$ python3 -q
>>> import numpy as np
>>> import numpy.linalg as la
>>> np.set_printoptions(precision=2, suppress=True, linewidth=200)
>>> arr = np.load("arr.npy")
>>> print(arr)
[[  7.57   8.96  -3.68]
 [ -7.05 -10.27   5.09]
 [ -7.12  -9.19   4.22]
 [  5.4   -0.67   2.94]
 [ -1.6   -1.46   0.39]
 [ -6.95  -0.1   -2.81]
 [-14.32 -11.15   2.29]
 [ 11.11   8.23  -1.89]
 [  2.94   3.22  -0.69]
 [ -8.08  -4.42   0.05]
 [  2.47   3.93  -2.34]
 [  5.8    7.22  -3.27]
 [ 11.01   7.12  -1.66]
 [-13.73  -2.57  -3.84]
 [  6.3    3.54  -0.39]
 [ -4.08  -7.87   4.32]
 [ -0.08  -1.15   1.39]]
>>> x0 = np.array([-1, -2, 5])
>>> a = np.maximum(arr @ x0, 0)
>>> print(np.maximum(arr @ (3 * x0), 0))
[  0.   159.12 139.8   31.92  19.41   0.   144.21   0.     0.    51.51   0.     0.     0.     0.     0.   124.26  27.99]
>>> print(np.flatnonzero(a > 1e-9))
[ 1  2  3  4  6  9 15 16]
>>> print(np.tanh(arr @ x0))
[-1.    1.    1.    1.    1.   -1.    1.   -1.   -1.    1.   -1.   -1.   -1.   -0.32 -1.    1.    1.  ]
>>> print(a)
[ 0.   53.04 46.6  10.64  6.47  0.   48.07  0.    0.   17.17  0.    0.    0.    0.    0.   41.42  9.33]
>>> M = np.loadtxt("x.csv", delimiter=",")
>>> print(M)
[[  0.   0.   0.]
 [ 55.  13.  60.]
 [ 19.   0.  60.]
 [  0.   0.   9.]
 [  0.   0.   0.]
 [ 46.  16.  21.]
 [  0.   0.   0.]
 [  0.   0.   0.]
 [  0.   0.   0.]
 [ 73.  26.  24.]
 [ 28.  12.   3.]
 [  1.   0.  54.]
 [118.  33.  87.]
 [  0.   0.   0.]]
>>> Xc = (arr - arr.mean(axis=0)) / arr.std(axis=0)
>>> print(np.argwhere(np.abs(Xc) > 2))
[]
>>> beta = la.lstsq(np.delete(Xc, 1, axis=1), Xc[:, 1])[0]
>>> print(beta)
[ 0.66 -0.56]
>>> print(round(1 - np.var(Xc[:, 1] - np.delete(Xc, 1, axis=1) @ beta), 2))
1.0
>>> A = np.load("block19.npy")
>>> print(A)
[[ 1  3  3 -3]
 [-1 -2  2  2]
 [ 0  2 -1 -3]
 [-1 -1 -1 -1]]
>>> q, vecs = la.qr(A[:, :3])[0], la.qr(A[:, 3:])[0]
>>> sv = la.svd(q.T @ vecs, compute_uv=False)
>>> print(sv)
[0.98]
>>> print((sv > 0.9).sum())
1
>>> print(round(float(la.norm(q @ q.T - vecs @ vecs.T, 2)), 2))
1.0
>>> x0 = np.array([3, 2, 1, 5])
>>> rhs = A @ x0
>>> beta, lr = np.zeros(4), 1 / la.norm(A, 2) ** 2
>>> for i in range(50):
...     beta -= lr * A.T @ (A @ beta - rhs)
...     if i % 10 == 0: print(i, round(la.norm(A @ beta - rhs), 2))
... 
0 11.01
10 3.89
20 1.68
30 0.74
40 0.35
>>> print(beta)
[3.35 1.64 1.04 4.78]
>>> x0 = np.array([2, -1, -1, -4])
>>> a = np.maximum(A @ x0, 0)
>>> print(A.T @ a)
[  4  42   9 -61]
>>> print(np.tanh(A @ x0))
[ 1. -1.  1.  1.]
>>> F = np.loadtxt("data.csv", delimiter=",")
>>> print(F)
[[-0.38  3.23 -1.33]
 [-0.64 -2.46  1.42]
 [-1.58  1.58 -0.04]
 [-0.89 -2.31  1.46]]
>>> # looks like rank 2
>>> U, sv, vt = la.svd(F)
>>> vecs = vt[:(sv > 1e-8).sum()]
>>> rng = np.random.default_rng(14376)
>>> x0 = F[0] + 5 * F[3] + rng.integers(2) * np.eye(3)[1]
>>> print(x0)
[-4.83 -8.32  5.97]
>>> print(np.diag(vecs.T @ vecs))
[0.86 0.85 0.29]
>>> print(vecs.T @ vecs)
[[ 0.86 -0.14 -0.31]
 [-0.14  0.85 -0.33]
 [-0.31 -0.33  0.29]]
>>> print(np.round(la.norm(F[0] - F[1]), 2))
6.33
>>> print(la.norm(F, axis=0))
[1.96 4.93 2.43]
>>> print(la.norm(F, axis=1))
[3.51 2.91 2.23 2.87]
>>> print(round(la.norm(F) ** 2 / la.norm(F, 2) ** 2, 2))
1.15
>>> print(la.matrix_rank(F, rtol=0.1))
2
>>> print(np.argsort(-la.norm(F, axis=0).round(6), kind="stable")[:3])
[1 2 0]
>>> print(round(float(la.norm(F, 2) / la.norm(F)), 2))
0.93
>>> print(la.cond(F) > 100)
True
>>> out = F / la.norm(F, axis=1, keepdims=True)
>>> G = out @ out.T
>>> print(G)
[[ 1.   -0.94  0.73 -0.9 ]
 [-0.94  1.   -0.45  0.99]
 [ 0.73 -0.45  1.   -0.36]
 [-0.9   0.99 -0.36  1.  ]]
>>> print((np.abs(G) > 0.9).astype(int))
[[1 1 0 0]
 [1 1 0 1]
 [0 0 1 0]
 [0 1 0 1]]
>>> print((G - 2 * np.eye(4)).round(6).argmax(axis=1))
[2 3 0 1]
>>> print(np.argwhere(np.triu(np.abs(G) > 0.95, 1)))
[[1 3]]
>>> print(round(float(np.degrees(np.arccos(np.clip(G[0, 3], -1, 1)))), 2))
153.85
>>> r = la.matrix_rank(F)
>>> print(r)
2
>>> null = la.svd(F)[2][r:].T
>>> print(null.shape)
(3, 1)
>>> print(la.matrix_rank(F.T @ F), la.matrix_rank(F @ F.T))
2 2
>>> print([int(la.matrix_rank(np.delete(F, i, axis=0))) for i in range(4)])
[2, 2, 2, 2]
>>> print([int(la.matrix_rank(F[:i])) for i in range(1, len(F) + 1)])
[1, 2, 2, 2]
>>> print(null[:, 0] / null[np.abs(null[:, 0]).round(6).argmax(), 0])
[0.44 0.46 1.  ]
>>> W0 = np.loadtxt("w.csv", delimiter=",")
>>> print(W0)
[[-1.98  2.37 -0.98]
 [ 1.38  2.2   1.46]
 [ 3.39 -1.53 -0.9 ]
 [ 1.72  0.32  3.14]
 [ 1.96 -0.31 -2.11]
 [ 2.26  1.03  0.68]
 [-1.2   0.65  1.69]
 [ 2.28  0.19 -1.85]
 [ 1.93 -1.09 -2.55]
 [-0.62  1.69 -1.37]
 [-4.75  0.36 -1.07]
 [ 1.49 -1.7  -2.61]
 [ 1.42  0.85  3.73]
 [-2.61  2.15 -0.43]
 [ 2.78 -1.03 -1.54]
 [-2.7   0.35  0.61]
 [ 3.26  0.27 -3.07]
 [ 0.87  1.4   1.81]
 [ 0.97  0.22  1.96]
 [-2.01  3.01 -0.24]
 [-1.71  3.07 -1.17]
 [-5.95  2.94 -0.76]]
>>> D = la.norm(W0[:, None] - W0[None], axis=-1)
>>> print(D.mean(axis=1).argmax())
21
>>> print(D.shape)
(22, 22)
>>> print(la.matrix_rank(D ** 2))
5
>>> print(np.unravel_index(D.round(6).argmax(), D.shape))
(np.int64(2), np.int64(21))
>>> print((D + 1e9 * np.eye(22)).round(6).argmin(axis=1))
[20 17 14 12  7  1 15  4 11  0 15  8  3  0  2  6  7  1 17  0  0 10]
>>> Xc = W0 - W0.mean(axis=1)
Traceback (most recent call last):
  File "<python-input-75>", line 1, in <module>
    Xc = W0 - W0.mean(axis=1)
         ~~~^~~~~~~~~~~~~~~~~
ValueError: operands could not be broadcast together with shapes (22,3) (22,) 
>>> Xc = W0 - W0.mean(axis=0)
>>> U, sv, vt = la.svd(Xc, full_matrices=False)
>>> print(np.searchsorted(np.cumsum(sv ** 2) / (sv ** 2).sum(), 0.9) + 1)
2
>>> print(np.round(Xc.mean(axis=0), 2) + 0)
[0. 0. 0.]
>>> print(np.abs(vt[0]).argmax())
0
>>> print(np.abs(U[:, 0]).argmax())
21
>>> print(round(float((sv ** 2).sum() ** 2 / (sv ** 4).sum()), 2))
2.07
>>> z = W0[:, 1] > np.median(W0[:, 1])
>>> r0 = W0[z].mean(axis=0) - W0[~z].mean(axis=0)
>>> print(np.argsort(-np.abs(r0).round(6), kind="stable"))
[1 0 2]
>>> print(round(float((((W0 - W0.mean(axis=0)) @ r0 > 0) == z).mean()), 2))
0.82
>>> print(r0)
[-2.04  2.3   1.31]
>>> print(((W0 - W0.mean(axis=0)) @ r0 > 0).astype(int))
[1 1 0 1 0 0 1 0 0 1 1 0 1 1 0 1 0 1 0 1 1 1]
>>> print(z.astype(int))
[1 1 0 0 0 1 1 0 0 1 0 0 1 1 0 0 0 1 0 1 1 1]
>>> out = np.array([[-2, 4, 4], [0, 5, -5], [-3, -2, -1]])
>>> print(np.vstack([W0, out.T]).shape)
(25, 3)
>>> print(la.matrix_rank(W0 @ out))
3
>>> print(la.matrix_rank(np.vstack([W0, out.T])))
3
>>> feats = np.array([[3, -2, -1, 3], [-2, 3, -2, -1], [-1, -2, 3, -2], [3, -1, -2, 3]])
>>> print(round(np.log10(la.cond(feats))))
2
>>> print(np.argsort(-la.norm(feats, axis=0).round(6), kind="stable")[:3])
[0 3 1]
>>> print(round(float(la.norm(feats, 2) / la.norm(feats)), 2))
0.82
>>> print(la.matrix_rank(feats, rtol=0.1))
2
>>> print(np.abs(la.svd(feats)[2][-1]))
[0.69 0.13 0.13 0.69]
>>> print([round(float(x), 2) for x in la.svd(feats, compute_uv=False)[:3]])
[7.41, 5.19, 0.41]
>>> print(la.cond(feats) > 100)
False
>>> w, vecs = la.eig(feats)
>>> print(w)
[ 7.41  5.19 -0.19 -0.41]
>>> X = np.array([[-1, -1], [4, -7], [9, 3]])
>>> X[:, 0] = -3 * X[:, 1]
>>> print(X)
[[ 3 -1]
 [21 -7]
 [-9  3]]
>>> print(round(float(la.norm(X, 2) / la.norm(X)), 2))
1.0
>>> K = np.array([[-3, -3, -1], [-1, -3, -3], [-3, -1, -3]])
>>> out = np.array([[0, 2, 0], [3, 2, 2]])
>>> W2 = np.kron(out, K)
>>> print(W2.shape)
(6, 9)
>>> print(round(la.norm(W2, 2), 2), round(la.norm(out, 2) * la.norm(K, 2), 2))
29.81 29.81
>>> hat = np.triu(np.array([[-3, -1, -3], [1, -2, 2], [2, 2, -2]]), 1) + np.eye(3)
>>> out = hat @ K @ la.inv(hat)
>>> print(round(la.det(out), 2))
-28.0
>>> print(out)
[[  7.  10.  12.]
 [ -7. -12.  -6.]
 [ -3.  -4.  -4.]]
>>> print(la.matrix_rank(out))
3
>>> print(np.trace(out), np.trace(K))
-9.0 -9
>>> x0 = np.array([2, -1, 1])
>>> a = np.maximum(K @ x0, 0)
>>> print(K.T @ a)
[0 0 0]
>>> print(np.flatnonzero(a > 1e-9))
[]
>>> print(np.tanh(K @ x0))
[-1.   -0.96 -1.  ]
>>> print(np.maximum(K @ (3 * x0), 0))
[0 0 0]
>>> print(np.maximum(K @ x0, 0) - np.maximum(-K @ x0, 0))
[-4 -2 -8]
>>> print(K * (a > 1e-9)[:, None])
[[0 0 0]
 [0 0 0]
 [0 0 0]]
>>> q, vecs = la.qr(K[:, :2])[0], la.qr(K[:, 2:])[0]
>>> sv = la.svd(q.T @ vecs, compute_uv=False)
>>> print(np.degrees(np.arccos(sv.clip(0, 1))))
[33.42]
